% ipython --no-banner

In [1]: import numpy as np

In [2]: np.set_printoptions(precision=1, suppress=True, linewidth=160, sign=" ")

In [3]: K = np.array([[6.0, 2.0, 4.0, 2.0, 2.0],
   ...:     [2.0, 3.0, 2.0, 1.0, 1.0],
   ...:     [4.0, 2.0, 6.0, 2.0, 2.0],
   ...:     [2.0, 1.0, 2.0, 3.0, 1.0],
   ...:     [2.0, 1.0, 2.0, 1.0, 3.0]])

In [4]: vals, vecs = np.linalg.eigh(K)

In [5]: np.round(vecs.T @ vecs, 1) + 0
Out[5]: 
array([[ 1.,  0.,  0.,  0.,  0.],
       [ 0.,  1.,  0.,  0.,  0.],
       [ 0.,  0.,  1.,  0.,  0.],
       [ 0.,  0.,  0.,  1.,  0.],
       [ 0.,  0.,  0.,  0.,  1.]])

In [6]: vals.sum(), np.trace(K)
Out[6]: (np.float64(21.0), np.float64(21.0))

In [7]: (vals > 1e-8).sum(), (vals < -1e-8).sum()
Out[7]: (np.int64(5), np.int64(0))

In [8]: np.linalg.eigvalsh(K @ K)
Out[8]: array([   4.,    4.,    4.,    4.,  169.])

In [9]: np.unique(vals.round(6) + 0, return_counts=True)[1]
Out[9]: array([ 4,  1])

In [10]: np.round(np.linalg.eigvalsh(K + -2 * np.eye(5)), 1) + 0
Out[10]: array([  0.,   0.,   0.,   0.,  11.])

In [11]: np.linalg.determinant(K)
---------------------------------------------------------------------------
AttributeError                            Traceback (most recent call last)
Cell In[11], line 1
----> 1 np.linalg.determinant(K)

AttributeError: module 'numpy.linalg' has no attribute 'determinant'

In [12]: (K + K.T) / 2
Out[12]: 
array([[ 6.,  2.,  4.,  2.,  2.],
       [ 2.,  3.,  2.,  1.,  1.],
       [ 4.,  2.,  6.,  2.,  2.],
       [ 2.,  1.,  2.,  3.,  1.],
       [ 2.,  1.,  2.,  1.,  3.]])

In [13]: np.trace(K)
Out[13]: np.float64(21.0)

In [14]: np.allclose(K @ K.T, K.T @ K)
Out[14]: True

In [15]: q, vecs = np.linalg.qr(K[:, :2])[0], np.linalg.qr(K[:, 2:])[0]

In [16]: sigma = np.linalg.svd(q.T @ vecs, compute_uv=False)

In [17]: np.round(np.linalg.norm(q @ q.T - vecs @ vecs.T, 2), 1)
Out[17]: np.float64(1.0)

In [18]: sigma.round(1) + 0
Out[18]: array([ 1.,  0.])

In [19]: np.degrees(np.arccos(sigma.clip(0, 1)))
Out[19]: array([ 17.6,  90. ])

In [20]: out = np.array([[6, -9, 5], [-7, -7, -6], [-6, -2, 0]])

In [21]: C = np.array([[2, 3, -3, 0, -1, 2, 3],
    ...:     [-3, 1, -2, -2, 0, 1, 0],
    ...:     [3, -1, -2, 1, 3, 3, 1],
    ...:     [2, 1, -2, -3, 1, -3, 0],
    ...:     [1, -3, 2, 2, 1, 3, -3],
    ...:     [3, -2, 3, -3, -2, 3, -3],
    ...:     [0, -2, -2, 2, 0, 1, 3]])

In [22]: X = np.block([[out, np.zeros((3, 7))], [np.zeros((7, 3)), C]])

In [23]: X
Out[23]: 
array([[ 6., -9.,  5.,  0.,  0.,  0.,  0.,  0.,  0.,  0.],
       [-7., -7., -6.,  0.,  0.,  0.,  0.,  0.,  0.,  0.],
       [-6., -2.,  0.,  0.,  0.,  0.,  0.,  0.,  0.,  0.],
       [ 0.,  0.,  0.,  2.,  3., -3.,  0., -1.,  2.,  3.],
       [ 0.,  0.,  0., -3.,  1., -2., -2.,  0.,  1.,  0.],
       [ 0.,  0.,  0.,  3., -1., -2.,  1.,  3.,  3.,  1.],
       [ 0.,  0.,  0.,  2.,  1., -2., -3.,  1., -3.,  0.],
       [ 0.,  0.,  0.,  1., -3.,  2.,  2.,  1.,  3., -3.],
       [ 0.,  0.,  0.,  3., -2.,  3., -3., -2.,  3., -3.],
       [ 0.,  0.,  0.,  0., -2., -2.,  2.,  0.,  1.,  3.]])

In [24]: r0 = np.array([-2, -3, 0, 2, -1, -1, 1, -2, -1, 3])

In [25]: out = X + np.outer(r0, np.eye(10)[7])

In [26]: np.linalg.matrix_rank(out - X)
Out[26]: np.int64(1)

In [27]: np.linalg.matrix_rank(np.linalg.inv(out) - np.linalg.inv(X), tol=1e-8)
Out[27]: np.int64(1)

In [28]: out
Out[28]: 
array([[ 6., -9.,  5.,  0.,  0.,  0.,  0., -2.,  0.,  0.],
       [-7., -7., -6.,  0.,  0.,  0.,  0., -3.,  0.,  0.],
       [-6., -2.,  0.,  0.,  0.,  0.,  0.,  0.,  0.,  0.],
       [ 0.,  0.,  0.,  2.,  3., -3.,  0.,  1.,  2.,  3.],
       [ 0.,  0.,  0., -3.,  1., -2., -2., -1.,  1.,  0.],
       [ 0.,  0.,  0.,  3., -1., -2.,  1.,  2.,  3.,  1.],
       [ 0.,  0.,  0.,  2.,  1., -2., -3.,  2., -3.,  0.],
       [ 0.,  0.,  0.,  1., -3.,  2.,  2., -1.,  3., -3.],
       [ 0.,  0.,  0.,  3., -2.,  3., -3., -3.,  3., -3.],
       [ 0.,  0.,  0.,  0., -2., -2.,  2.,  3.,  1.,  3.]])

In [29]: np.round(np.linalg.det(out) / np.linalg.det(X), 1), round(1 + np.linalg.solve(X, r0)[7], 1)
Out[29]: (np.float64(0.0), np.float64(0.0))

In [30]: (out + out.T) / 2
Out[30]: 
array([[ 6. , -8. , -0.5,  0. ,  0. ,  0. ,  0. , -1. ,  0. ,  0. ],
       [-8. , -7. , -4. ,  0. ,  0. ,  0. ,  0. , -1.5,  0. ,  0. ],
       [-0.5, -4. ,  0. ,  0. ,  0. ,  0. ,  0. ,  0. ,  0. ,  0. ],
       [ 0. ,  0. ,  0. ,  2. ,  0. ,  0. ,  1. ,  1. ,  2.5,  1.5],
       [ 0. ,  0. ,  0. ,  0. ,  1. , -1.5, -0.5, -2. , -0.5, -1. ],
       [ 0. ,  0. ,  0. ,  0. , -1.5, -2. , -0.5,  2. ,  3. , -0.5],
       [ 0. ,  0. ,  0. ,  1. , -0.5, -0.5, -3. ,  2. , -3. ,  1. ],
       [-1. , -1.5,  0. ,  1. , -2. ,  2. ,  2. , -1. ,  0. ,  0. ],
       [ 0. ,  0. ,  0. ,  2.5, -0.5,  3. , -3. ,  0. ,  3. , -1. ],
       [ 0. ,  0. ,  0. ,  1.5, -1. , -0.5,  1. ,  0. , -1. ,  3. ]])

In [31]: (out - out.T) / 2
Out[31]: 
array([[ 0. , -1. ,  5.5,  0. ,  0. ,  0. ,  0. , -1. ,  0. ,  0. ],
       [ 1. ,  0. , -2. ,  0. ,  0. ,  0. ,  0. , -1.5,  0. ,  0. ],
       [-5.5,  2. ,  0. ,  0. ,  0. ,  0. ,  0. ,  0. ,  0. ,  0. ],
       [ 0. ,  0. ,  0. ,  0. ,  3. , -3. , -1. ,  0. , -0.5,  1.5],
       [ 0. ,  0. ,  0. , -3. ,  0. , -0.5, -1.5,  1. ,  1.5,  1. ],
       [ 0. ,  0. ,  0. ,  3. ,  0.5,  0. ,  1.5,  0. ,  0. ,  1.5],
       [ 0. ,  0. ,  0. ,  1. ,  1.5, -1.5,  0. ,  0. ,  0. , -1. ],
       [ 1. ,  1.5,  0. ,  0. , -1. ,  0. ,  0. ,  0. ,  3. , -3. ],
       [ 0. ,  0. ,  0. ,  0.5, -1.5,  0. ,  0. , -3. ,  0. , -2. ],
       [ 0. ,  0. ,  0. , -1.5, -1. , -1.5,  1. ,  3. ,  2. ,  0. ]])

In [32]: np.linalg.matrix_power(out, 2)
Out[32]: 
array([[ 69.,  -1.,  84.,  -2.,   6.,  -4.,  -4.,  17.,  -6.,   6.],
       [ 43., 124.,   7.,  -3.,   9.,  -6.,  -6.,  38.,  -9.,   9.],
       [-22.,  68., -18.,   0.,   0.,   0.,   0.,  18.,   0.,   0.],
       [  0.,   0.,   0.,  -7.,  -1.,  -4.,  -7.,  -5.,  10.,   3.],
       [  0.,   0.,   0., -17.,  -7.,  16.,  -3., -14.,  -5., -11.],
       [  0.,   0.,   0.,  16.,  -3.,   6.,  -6.,  -6.,  12.,  -5.],
       [  0.,   0.,   0., -18.,   6.,  -3.,  18.,  -2.,   5.,   7.],
       [  0.,   0.,   0.,  29.,   3.,   8., -15.,  -5.,   2., -10.],
       [  0.,   0.,   0.,  21.,  10.,   4.,  -5., -10.,  19.,   3.],
       [  0.,   0.,   0.,  10., -15.,   7.,   5.,   5.,   1.,  -5.]])

In [33]: round(float(np.linalg.det(out)), 1)
Out[33]: 254064.0

In [34]: assert out == out.T
---------------------------------------------------------------------------
ValueError                                Traceback (most recent call last)
Cell In[34], line 1
----> 1 assert out == out.T

ValueError: The truth value of an array with more than one element is ambiguous. Use a.any() or a.all()

In [35]: np.allclose(out @ out.T, out.T @ out)
Out[35]: False

In [36]: mat = np.load("run12.npy")

In [37]: mat
Out[37]: 
array([[-1. , -1.9, -1. ,  0. , -0.2, -2. , -2. , -2. , -0.9, -1.8, -1.9, -2.2,  0. ],
       [-0.2, -0.7, -0.4, -0.1, -0.1, -0.5, -0.6, -0.8, -0.2, -0.6, -0.5, -0.5,  0. ],
       [-0.5, -1.2, -0.5,  0.1, -0.1, -1.1, -1. , -1.1, -0.7, -1.4, -1.1, -1. ,  0. ],
       [-0.3, -0.6, -0.2,  0.1,  0. , -0.7, -0.7, -0.8, -0.4, -0.7, -0.5, -0.6,  0. ],
       [-0.9, -2. , -1.1, -0.1,  0. , -1.9, -1.9, -1.8, -0.8, -1.9, -2. , -1.8,  0. ],
       [-0.9, -1.7, -0.9,  0. ,  0.1, -1.7, -1.8, -1.7, -0.8, -1.8, -1.6, -1.6, -0.1],
       [ 0.3,  0.6,  0.3,  0.2, -0.1,  0.2,  0.4,  0.4,  0.2,  0.6,  0.3,  0.4, -0.1],
       [ 0.2,  0.4,  0.3,  0.1,  0. ,  0.6,  0.5,  0.5,  0.3,  0.6,  0.7,  0.4,  0. ],
       [-1.3, -2.8, -1.4,  0. ,  0. , -2.8, -2.8, -2.8, -1.5, -2.8, -2.7, -2.7,  0.1],
       [-0.8, -1.5, -0.8,  0.1, -0.1, -1.7, -1.7, -1.4, -0.9, -1.6, -1.6, -1.7,  0. ],
       [ 1.5,  3.3,  1.6,  0.2, -0.1,  3. ,  3.1,  3.2,  1.6,  3.3,  3.3,  3.3,  0.1],
       [-0.7, -1.4, -0.6,  0. ,  0.1, -1.4, -1.4, -1.2, -0.4, -1.5, -1.3, -1.2, -0.1],
       [-1.3, -2.5, -1.3,  0.1,  0. , -2.5, -2.6, -2.5, -1.2, -2.6, -2.5, -2.5,  0.1],
       [ 0. ,  0.5,  0.3,  0. ,  0.2,  0.4,  0.4,  0.5,  0.4,  0.6,  0.5,  0.6,  0.1],
       [ 0.5,  0.5,  0.5,  0. ,  0. ,  0.8,  0.7,  1. ,  0.5,  0.8,  0.9,  0.9,  0. ],
       [ 0.7,  1. ,  0.6,  0.1,  0. ,  1.1,  1.2,  1.1,  0.5,  1.1,  1. ,  1.2, -0.2],
       [-1.6, -2.8, -1.3, -0.2,  0. , -2.7, -2.9, -3. , -1.4, -2.9, -2.6, -2.9,  0. ],
       [-0.1, -0.2, -0.1, -0.1, -0.1, -0.1, -0.3, -0.3, -0.2, -0.2,  0.1, -0.3, -0.2],
       [ 0.3,  0.6,  0.4, -0.2,  0.2,  0.6,  0.8,  0.7,  0.4,  0.7,  0.4,  0.8,  0.1],
       [ 1.5,  2.6,  1.3, -0.3,  0.1,  2.6,  2.5,  2.7,  1.3,  2.6,  2.7,  2.8,  0.1],
       [ 1.4,  2.8,  1.3,  0. ,  0. ,  2.6,  2.5,  2.3,  1.2,  2.6,  2.5,  2.8,  0. ],
       [-0.8, -1.3, -0.8, -0.1,  0. , -1.3, -1.5, -1.2, -0.6, -1.4, -1.4, -1.4, -0.1],
       [ 0.4,  0.7,  0.5,  0. ,  0.1,  0.7,  0.7,  0.7,  0.4,  0.8,  0.6,  0.7,  0. ],
       [ 0.2,  0.3,  0. , -0.1,  0.1,  0.2,  0.3,  0.3,  0. ,  0.3,  0.2,  0.2, -0.1],
       [-0.2, -0.7, -0.4, -0.1, -0.1, -0.4, -0.6, -0.6, -0.1, -0.6, -0.4, -0.6, -0.2],
       [ 1.3,  2.5,  1.4,  0.2,  0. ,  2.5,  2.6,  2.5,  1.3,  2.7,  2.7,  2.6,  0.1],
       [-0.7, -1.5, -0.7,  0. , -0.1, -1.5, -1.4, -1.4, -0.8, -1.5, -1.4, -1.6,  0.1],
       [ 0.2,  0.4,  0.1,  0. , -0.1,  0.4,  0.3,  0.5,  0.2,  0.3,  0.6,  0.5,  0. ],
       [ 0.2,  0.5,  0.3, -0.1,  0.1,  0.6,  0.6,  0.4,  0.3,  0.5,  0.4,  0.4, -0.1],
       [ 1.1,  2.2,  1. ,  0.1,  0.1,  2. ,  2.2,  2.2,  1.1,  2.4,  2.1,  2.2,  0.1],
       [ 1. ,  2.1,  1.2, -0.1, -0.1,  2.3,  2.3,  2.2,  1.4,  2.2,  2.2,  2.2,  0.1],
       [-1.6, -2.7, -1.3, -0.1,  0. , -2.9, -2.8, -3. , -1.5, -2.8, -2.7, -2.9, -0.2],
       [-2.1, -4.3, -2.2,  0.1, -0.1, -4.4, -4.3, -4.3, -2.2, -4.3, -4.4, -4.2,  0.1],
       [-0.6, -1.1, -0.5, -0.1, -0.1, -1.1, -1.1, -1.1, -0.6, -1.1, -1.1, -1.1,  0. ],
       [-1.9, -3.8, -1.9,  0.1, -0.1, -3.6, -3.6, -3.8, -2. , -3.7, -3.8, -3.7,  0. ],
       [ 1. ,  2.2,  1.1,  0. , -0.1,  2.3,  2.4,  2.3,  1.1,  2.3,  2.2,  2.2,  0. ],
       [-0.5, -1. , -0.5,  0.1,  0. , -1.2, -1. , -1.3, -0.6, -1.1, -1.2, -1.2, -0.1],
       [ 0.8,  1.6,  0.8,  0. ,  0.1,  1.6,  1.6,  1.3,  0.6,  1.7,  1.3,  1.5,  0. ],
       [ 2.3,  4.8,  2.4,  0. ,  0.1,  4.7,  4.8,  4.7,  2.4,  4.9,  4.7,  4.7, -0.1],
       [-1.2, -2.3, -1.2, -0.2,  0.2, -2.4, -2.1, -2.3, -0.9, -2.4, -2.4, -2.4, -0.1],
       [-1. , -2.1, -1.2, -0.1, -0.1, -2. , -2.2, -2.2, -1. , -2.3, -2.1, -2.1,  0. ],
       [ 0.4,  1. ,  0.4,  0.2,  0.1,  0.7,  0.9,  0.8,  0.4,  0.7,  0.9,  0.9,  0.1],
       [-0.2, -0.3, -0.2,  0.1, -0.1, -0.5, -0.3, -0.5, -0.3, -0.4, -0.6, -0.6, -0.1],
       [ 0.5,  1. ,  0.6,  0.1, -0.1,  0.9,  0.9,  0.9,  0.4,  1. ,  0.8,  1.1,  0. ],
       [-1.1, -2. , -1.1, -0.1, -0.1, -2.1, -2.2, -2.2, -1.1, -2. , -2.1, -2. ,  0.2],
       [-0.8, -1.5, -0.7,  0. ,  0. , -1.6, -1.5, -1.6, -0.8, -1.6, -1.4, -1.6,  0.1]])

In [38]: proj = mat @ np.linalg.solve(mat.T @ mat, mat.T)

In [39]: np.round(np.linalg.eigvalsh(proj), 1) + 0
Out[39]: 
array([ 0.,  0.,  0.,  0.,  0.,  0.,  0.,  0.,  0.,  0.,  0.,  0.,  0.,  0.,  0.,  0.,  0.,  0.,  0.,  0.,  0.,  0.,  0.,  0.,  0.,  0.,  0.,  0.,  0.,  0.,
        0.,  0.,  0.,  1.,  1.,  1.,  1.,  1.,  1.,  1.,  1.,  1.,  1.,  1.,  1.,  1.])

In [40]: np.round(np.trace(proj), 1)
Out[40]: np.float64(13.0)

In [41]: np.allclose(proj @ proj, proj)
Out[41]: True

In [42]: proj @ mat[:, 10]
Out[42]: 
array([-1.9, -0.5, -1.1, -0.5, -2. , -1.6,  0.3,  0.7, -2.7, -1.6,  3.3, -1.3, -2.5,  0.5,  0.9,  1. , -2.6,  0.1,  0.4,  2.7,  2.5, -1.4,  0.6,  0.2, -0.4,
        2.7, -1.4,  0.6,  0.4,  2.1,  2.2, -2.7, -4.4, -1.1, -3.8,  2.2, -1.2,  1.3,  4.7, -2.4, -2.1,  0.9, -0.6,  0.8, -2.1, -1.4])
